>>> import numpy as np
>>> import numpy.linalg as la
>>> np.set_printoptions(precision=3, suppress=True, linewidth=140, floatmode="fixed")
>>> def tidy(a):
...     return np.round(a, 3) + 0
... 
>>> m1 = np.load("test18.npy")
>>> print(tidy(m1))
[[ 0.788 -0.071 -0.071 -0.494 -0.353]
 [-0.071  0.976 -0.024 -0.165 -0.118]
 [-0.071 -0.024  0.976 -0.165 -0.118]
 [-0.494 -0.165 -0.165 -0.153 -0.824]
 [-0.353 -0.118 -0.118 -0.824  0.412]]
>>> print(tidy(la.norm(m1[0], 1)), tidy(la.norm(m1[0], np.inf)))
1.776 0.788
>>> print(tidy(la.norm(m1[0] - m1[2])))
1.414
>>> print(tidy(la.norm(m1, "nuc")))
5.0
>>> print(tidy(la.norm(m1, 1)), tidy(la.norm(m1, np.inf)))
1.824 1.824
>>> print(tidy(la.norm(m1, axis=0)))
[1.000 1.000 1.000 1.000 1.000]
>>> K = np.load("sample0.npy")
>>> print(K)
[[ 0 -2 -2  0  0  0]
 [ 0 -2  0  0  0  0]
 [-4 -2  0  0  0  0]
 [ 0 -2 -2  0 -2 -2]
 [ 0 -2  0  0 -2  0]
 [-4 -2  0 -4 -2  0]]
>>> rng = np.random.default_rng(802)
>>> other = K + rng.integers(-2, 3, (6, 5)) @ rng.integers(-2, 3, (5, 6))
>>> print(other)
[[ 0  0 -4  6  8 -3]
 [-5 -3 -2 -3 -8  1]
 [-2 -2  4  0  2  1]
 [-5 -3 -3  4 -3 -2]
 [-3 -1  6 11 14 -5]
 [-8 -2  5 -5  1 -3]]
>>> print(np.abs(other - K).sum(axis=1))
[21 20  9 12 42 16]
>>> print(other - K)
[[ 0  2 -2  6  8 -3]
 [-5 -1 -2 -3 -8  1]
 [ 2  0  4  0  2  1]
 [-5 -1 -1  4 -1  0]
 [-3  1  6 11 16 -5]
 [-4  0  5 -1  3 -3]]
>>> print(tidy(la.svd(other - K, compute_uv=False)))
[25.085  9.453  8.086  3.691  0.614  0.000]
>>> idx = rng.permutation(6)
>>> other = K[:, idx] * rng.choice([-1, 1], 6)
>>> print(other)
[[ 2  0  0  0 -2  0]
 [ 0  0  0  0 -2  0]
 [ 0  0  0  0 -2  4]
 [ 2  0 -2  2 -2  0]
 [ 0  0 -2  0 -2  0]
 [ 0 -4 -2  0 -2  4]]
>>> U, _, VT = la.svd(K.T @ other)
>>> print(tidy(la.lstsq(K, other)[0]))
[[ 0.000  0.000  0.000  0.000  0.000 -1.000]
 [ 0.000  0.000  0.000  0.000  1.000  0.000]
 [-1.000  0.000  0.000  0.000  0.000  0.000]
 [ 0.000  1.000  0.000  0.000  0.000  0.000]
 [ 0.000  0.000  1.000  0.000  0.000  0.000]
 [ 0.000  0.000  0.000 -1.000  0.000  0.000]]
>>> print(tidy(U @ VT))
[[ 0.000  0.000  0.000  0.000  0.000 -1.000]
 [ 0.000  0.000  0.000  0.000  1.000  0.000]
 [-1.000  0.000  0.000  0.000  0.000  0.000]
 [ 0.000  1.000  0.000  0.000  0.000  0.000]
 [ 0.000  0.000  1.000  0.000  0.000  0.000]
 [ 0.000  0.000  0.000 -1.000  0.000  0.000]]
>>> vec = np.array([-3, 9, 7, -8, 5])
>>> print(5 - la.matrix_rank(m1 - np.eye(5), tol=1e-8))
4
>>> print(tidy(np.abs(la.eigvals(m1))))
[1.000 1.000 1.000 1.000 1.000]
>>> print(tidy(la.det(m1)))
-1.0
>>> other = la.inv(K)
>>> print((np.abs(other) > 1e-9).astype(int))
[[0 1 1 0 0 0]
 [0 1 0 0 0 0]
 [1 1 0 0 0 0]
 [0 1 1 0 1 1]
 [0 1 0 0 1 0]
 [1 1 0 1 1 0]]
>>> print(tidy(la.inv(other)))
[[ 0.000 -2.000 -2.000  0.000  0.000  0.000]
 [ 0.000 -2.000  0.000  0.000  0.000  0.000]
 [-4.000 -2.000  0.000  0.000  0.000  0.000]
 [ 0.000 -2.000 -2.000  0.000 -2.000 -2.000]
 [ 0.000 -2.000  0.000  0.000 -2.000  0.000]
 [-4.000 -2.000  0.000 -4.000 -2.000  0.000]]
>>> print(tidy(la.det(K) * la.det(other)))
1.0
>>> print(tidy(la.slogdet(K)[0]))
1.0
>>> print(other)
[[-0.000  0.250 -0.250 -0.000 -0.000 -0.000]
 [-0.000 -0.500 -0.000 -0.000 -0.000 -0.000]
 [-0.500  0.500 -0.000 -0.000 -0.000 -0.000]
 [-0.000 -0.250  0.250 -0.000  0.250 -0.250]
 [-0.000  0.500 -0.000 -0.000 -0.500 -0.000]
 [ 0.500 -0.500 -0.000 -0.500  0.500 -0.000]]
>>> vec = np.array([3, -1, 1, 3, 3, 3])
>>> target = K @ vec
>>> print(target)
[  0   2 -10 -12  -4 -28]
>>> print(tidy(la.solve(K, 2 * target)))
[ 6.000 -2.000  2.000  6.000  6.000  6.000]
>>> print(tidy(la.solve(K, K[:, 1])))
[0.000 1.000 0.000 0.000 0.000 0.000]
>>> print(tidy(la.solve(K.T, K[5])))
[0.000 0.000 0.000 0.000 0.000 1.000]
>>> print(tidy(la.solve(K, target + K[:, 5])))
[ 3.000 -1.000  1.000  3.000  3.000  4.000]
>>> F = np.array([[0.08, 0.01, 0.0, 0.04],
...     [-0.46, -0.2, 0.0, -0.8],
...     [0.59, 0.19, 0.0, 0.76],
...     [0.62, 0.22, 0.0, 0.88],
...     [-1.01, -0.34, 0.0, -1.36],
...     [0.98, 0.31, 0.0, 1.24]])
>>> W = np.array([[8, 2], [4, 3], [9, 3], [3, 3]])
>>> beta = np.array([-5, -4])
>>> hid = np.maximum(F @ W + beta, 0)
>>> print((hid > 0).mean(axis=0))
[0.500 0.500]
>>> print(tidy(hid))
[[0.000 0.000]
 [0.000 0.000]
 [2.760 0.030]
 [3.480 0.540]
 [0.000 0.000]
 [7.800 2.610]]
>>> print((hid > 0).astype(int))
[[0 0]
 [0 0]
 [1 1]
 [1 1]
 [0 0]
 [1 1]]
>>> cent = np.array([[-2, -2, 0], [2, 1, 1]])
>>> print(W @ cent)
[[-12 -14   2]
 [ -2  -5   3]
 [-12 -15   3]
 [  0  -3   3]]
>>> print(np.argsort(-la.norm(F, axis=0).round(6), kind="stable")[:3])
[3 0 1]
>>> print(la.matrix_rank(F, rtol=0.1))
1
>>> print(tidy(la.norm(F, 2) / la.norm(F)))
0.999
>>> print([round(float(x), 3) for x in la.svd(F, compute_uv=False)[:3]])
[2.938, 0.13, 0.0]
>>> print(la.cond(F) > 100)
True
>>> W0 = np.load("run12.npy")
>>> print(W0)
[[ 3  3  5  5  9  3]
 [ 5  2  4  1  6  0]
 [ 0  5  1  0 15  1]
 [ 3  3  0  0  9  0]
 [ 0  3  5  4  9  1]]
>>> vec = np.array([0, 3, 0, 2, 1, 5])
>>> a = np.maximum(W0 @ vec, 0)
>>> print(tidy(np.tanh(W0 @ vec)))
[1.000 1.000 1.000 1.000 1.000]
>>> print(W0 * (a > 1e-9)[:, None])
[[ 3  3  5  5  9  3]
 [ 5  2  4  1  6  0]
 [ 0  5  1  0 15  1]
 [ 3  3  0  0  9  0]
 [ 0  3  5  4  9  1]]
>>> print(W0.T @ a)
[ 253  479  461  353 1437  195]
>>> print(np.maximum(W0 @ (3 * vec), 0))
[129  42 105  54  93]
>>> theta = np.radians(90)
>>> R = np.eye(6)
>>> R[2, 2] = R[1, 1] = np.cos(theta)
>>> R[2, 1], R[1, 2] = -np.sin(theta), np.sin(theta)
>>> print(tidy(R))
[[ 1.000  0.000  0.000  0.000  0.000  0.000]
 [ 0.000  0.000  1.000  0.000  0.000  0.000]
 [ 0.000 -1.000  0.000  0.000  0.000  0.000]
 [ 0.000  0.000  0.000  1.000  0.000  0.000]
 [ 0.000  0.000  0.000  0.000  1.000  0.000]
 [ 0.000  0.000  0.000  0.000  0.000  1.000]]
>>> other = W0 @ R.T
>>> print(tidy(other))
[[ 3.000  5.000 -3.000  5.000  9.000  3.000]
 [ 5.000  4.000 -2.000  1.000  6.000  0.000]
 [ 0.000  1.000 -5.000  0.000 15.000  1.000]
 [ 3.000  0.000 -3.000  0.000  9.000  0.000]
 [ 0.000  5.000 -3.000  4.000  9.000  1.000]]
>>> print(tidy(la.svd(W0, compute_uv=False)), tidy(la.svd(other, compute_uv=False)))
[25.194  7.615  5.031  2.059  0.859] [25.194  7.615  5.031  2.059  0.859]
>>> other = W0[0, 0] * W0[1:] - np.outer(W0[1:, 0], W0[0])
>>> print(other)
[[  0  -9 -13 -22 -27 -15]
 [  0  15   3   0  45   3]
 [  0   0 -15 -15   0  -9]
 [  0   9  15  12  27   3]]
>>> print(la.matrix_rank(other), la.matrix_rank(W0))
4 5
>>> print(tidy(W0[:, 0] / W0[0, 0]))
[1.000 1.667 0.000 1.000 0.000]
>>> X = np.array([[3, -2, 4, -1],
...     [-1, -4, 3, -3],
...     [-5, 0, -1, 5],
...     [3, 2, 2, 1],
...     [2, 0, 4, 1],
...     [1, 4, 3, -2],
...     [4, 2, 1, 2]])
>>> print(X)
[[ 3 -2  4 -1]
 [-1 -4  3 -3]
 [-5  0 -1  5]
 [ 3  2  2  1]
 [ 2  0  4  1]
 [ 1  4  3 -2]
 [ 4  2  1  2]]
>>> vec = np.array([-1, -2, 2, 1, -1, -2])
>>> print(la.norm(K @ vec) <= la.norm(K, 2) * la.norm(vec) + 1e-9)
True
>>> print(K @ vec)
[0 4 8 6 6 6]
>>> print(K * vec)
[[ 0  4 -4  0  0  0]
 [ 0  4  0  0  0  0]
 [ 4  4  0  0  0  0]
 [ 0  4 -4  0  2  4]
 [ 0  4  0  0  2  0]
 [ 4  4  0 -4  2  0]]
>>> print((K * vec).sum(axis=1))
[0 4 8 6 6 6]
>>> print(K @ np.eye(6)[4])
[ 0.000  0.000  0.000 -2.000 -2.000 -2.000]
>>> print(K @ np.ones(6))
[ -4.000  -2.000  -6.000  -8.000  -4.000 -12.000]
>>> gram = X.T @ X
>>> print(np.trace(gram), (X ** 2).sum())
210 210
>>> print(la.matrix_rank(gram))
4
>>> print(tidy(la.svd(X, compute_uv=False) ** 2))
[104.031  59.195  29.030  17.744]
>>> other = np.array([[1, 1], [1, -1]])
>>> data = np.kron(other, np.kron(other, other))[rng.permutation(8)][:8]
>>> print(data)
[[ 1  1 -1 -1  1  1 -1 -1]
 [ 1  1 -1 -1 -1 -1  1  1]
 [ 1 -1  1 -1  1 -1  1 -1]
 [ 1  1  1  1  1  1  1  1]
 [ 1 -1 -1  1 -1  1  1 -1]
 [ 1  1  1  1 -1 -1 -1 -1]
 [ 1 -1  1 -1 -1  1 -1  1]
 [ 1 -1 -1  1  1 -1 -1  1]]
>>> Q, R = la.qr(data)
>>> print(np.allclose(R.T @ R, data.T @ data))
True
>>> print(tidy(Q.T @ Q))
[[1.000 0.000 0.000 0.000 0.000 0.000 0.000 0.000]
 [0.000 1.000 0.000 0.000 0.000 0.000 0.000 0.000]
 [0.000 0.000 1.000 0.000 0.000 0.000 0.000 0.000]
 [0.000 0.000 0.000 1.000 0.000 0.000 0.000 0.000]
 [0.000 0.000 0.000 0.000 1.000 0.000 0.000 0.000]
 [0.000 0.000 0.000 0.000 0.000 1.000 0.000 0.000]
 [0.000 0.000 0.000 0.000 0.000 0.000 1.000 0.000]
 [0.000 0.000 0.000 0.000 0.000 0.000 0.000 1.000]]
>>> print(tidy(Q @ R))
[[ 1.000  1.000 -1.000 -1.000  1.000  1.000 -1.000 -1.000]
 [ 1.000  1.000 -1.000 -1.000 -1.000 -1.000  1.000  1.000]
 [ 1.000 -1.000  1.000 -1.000  1.000 -1.000  1.000 -1.000]
 [ 1.000  1.000  1.000  1.000  1.000  1.000  1.000  1.000]
 [ 1.000 -1.000 -1.000  1.000 -1.000  1.000  1.000 -1.000]
 [ 1.000  1.000  1.000  1.000 -1.000 -1.000 -1.000 -1.000]
 [ 1.000 -1.000  1.000 -1.000 -1.000  1.000 -1.000  1.000]
 [ 1.000 -1.000 -1.000  1.000  1.000 -1.000 -1.000  1.000]]
>>> print(tidy(np.trace(Q @ Q.T)))
8.0
>>> print(tidy(R))
[[-2.828  0.000  0.000  0.000  0.000  0.000  0.000  0.000]
 [ 0.000 -2.828  0.000  0.000  0.000  0.000  0.000  0.000]
 [ 0.000  0.000 -2.828  0.000  0.000  0.000  0.000  0.000]
 [ 0.000  0.000  0.000 -2.828  0.000  0.000  0.000  0.000]
 [ 0.000  0.000  0.000  0.000  2.828  0.000  0.000  0.000]
 [ 0.000  0.000  0.000  0.000  0.000  2.828  0.000  0.000]
 [ 0.000  0.000  0.000  0.000  0.000  0.000  2.828  0.000]
 [ 0.000  0.000  0.000  0.000  0.000  0.000  0.000  2.828]]
>>> print(tidy(Q))
[[-0.354 -0.354  0.354  0.354  0.354  0.354 -0.354 -0.354]
 [-0.354 -0.354  0.354  0.354 -0.354 -0.354  0.354  0.354]
 [-0.354  0.354 -0.354  0.354  0.354 -0.354  0.354 -0.354]
 [-0.354 -0.354 -0.354 -0.354  0.354  0.354  0.354  0.354]
 [-0.354  0.354  0.354 -0.354 -0.354  0.354  0.354 -0.354]
 [-0.354 -0.354 -0.354 -0.354 -0.354 -0.354 -0.354 -0.354]
 [-0.354  0.354 -0.354  0.354 -0.354  0.354 -0.354  0.354]
 [-0.354  0.354  0.354 -0.354  0.354 -0.354 -0.354  0.354]]
>>> other = Q / np.sqrt((Q ** 2).mean(axis=1, keepdims=True))
>>> print(la.matrix_rank(other) == la.matrix_rank(Q))
True
>>> print(tidy(Q - Q.mean(axis=1, keepdims=True)))
[[-0.354 -0.354  0.354  0.354  0.354  0.354 -0.354 -0.354]
 [-0.354 -0.354  0.354  0.354 -0.354 -0.354  0.354  0.354]
 [-0.354  0.354 -0.354  0.354  0.354 -0.354  0.354 -0.354]
 [-0.354 -0.354 -0.354 -0.354  0.354  0.354  0.354  0.354]
 [-0.354  0.354  0.354 -0.354 -0.354  0.354  0.354 -0.354]
 [ 0.000  0.000  0.000  0.000  0.000  0.000  0.000  0.000]
 [-0.354  0.354 -0.354  0.354 -0.354  0.354 -0.354  0.354]
 [-0.354  0.354  0.354 -0.354  0.354 -0.354 -0.354  0.354]]
>>> print(la.matrix_rank(Q - Q.mean(axis=1, keepdims=True)))
7
>>> other = np.array([[1, -2, 2],
...     [0, 3, 1],
...     [1, -1, 2],
...     [-3, -2, 2],
...     [0, -1, -1],
...     [0, 0, 2],
...     [2, -1, -1],
...     [2, 2, 2]])
>>> print(la.matrix_rank(data @ other))
3
>>> print(data @ other)
[[-1  2 -1]
 [ 7  6 -1]
 [ 5 -8 -5]
 [ 3 -2  9]
 [-3 -8  1]
 [-5 -2  5]
 [ 5  0  7]
 [-3 -4  1]]
>>> other = data + rng.integers(-2, 3, (8, 2)) @ rng.integers(-2, 3, (2, 8))
>>> print(other)
[[ 1  1 -1  1  2  2 -2  1]
 [ 3  3 -5 -9 -1  1  5 -7]
 [ 0 -2  3 -3 -2 -5  2 -3]
 [ 2  2 -1 -5  0  1  4 -5]
 [-1 -3  3  5 -3 -3 -1  3]
 [ 2  2 -1  1  1  2 -1 -1]
 [ 3  1 -3 -1  3  7 -1  1]
 [ 3  1 -5 -7  1  1  3 -7]]
>>> print(other - data)
[[ 0  0  0  2  1  1 -1  2]
 [ 2  2 -4 -8  0  2  4 -8]
 [-1 -1  2 -2 -3 -4  1 -2]
 [ 1  1 -2 -6 -1  0  3 -6]
 [-2 -2  4  4 -2 -4 -2  4]
 [ 1  1 -2  0  2  3  0  0]
 [ 2  2 -4  0  4  6  0  0]
 [ 2  2 -4 -8  0  2  4 -8]]
>>> print(la.matrix_rank(other - data, tol=1e-8))
2
>>> print(tidy(la.svd(data, compute_uv=False)))
[2.828 2.828 2.828 2.828 2.828 2.828 2.828 2.828]
>>> print(data @ data.T)
[[8 0 0 0 0 0 0 0]
 [0 8 0 0 0 0 0 0]
 [0 0 8 0 0 0 0 0]
 [0 0 0 8 0 0 0 0]
 [0 0 0 0 8 0 0 0]
 [0 0 0 0 0 8 0 0]
 [0 0 0 0 0 0 8 0]
 [0 0 0 0 0 0 0 8]]
>>> print(tidy(la.norm(data, axis=0)))
[2.828 2.828 2.828 2.828 2.828 2.828 2.828 2.828]
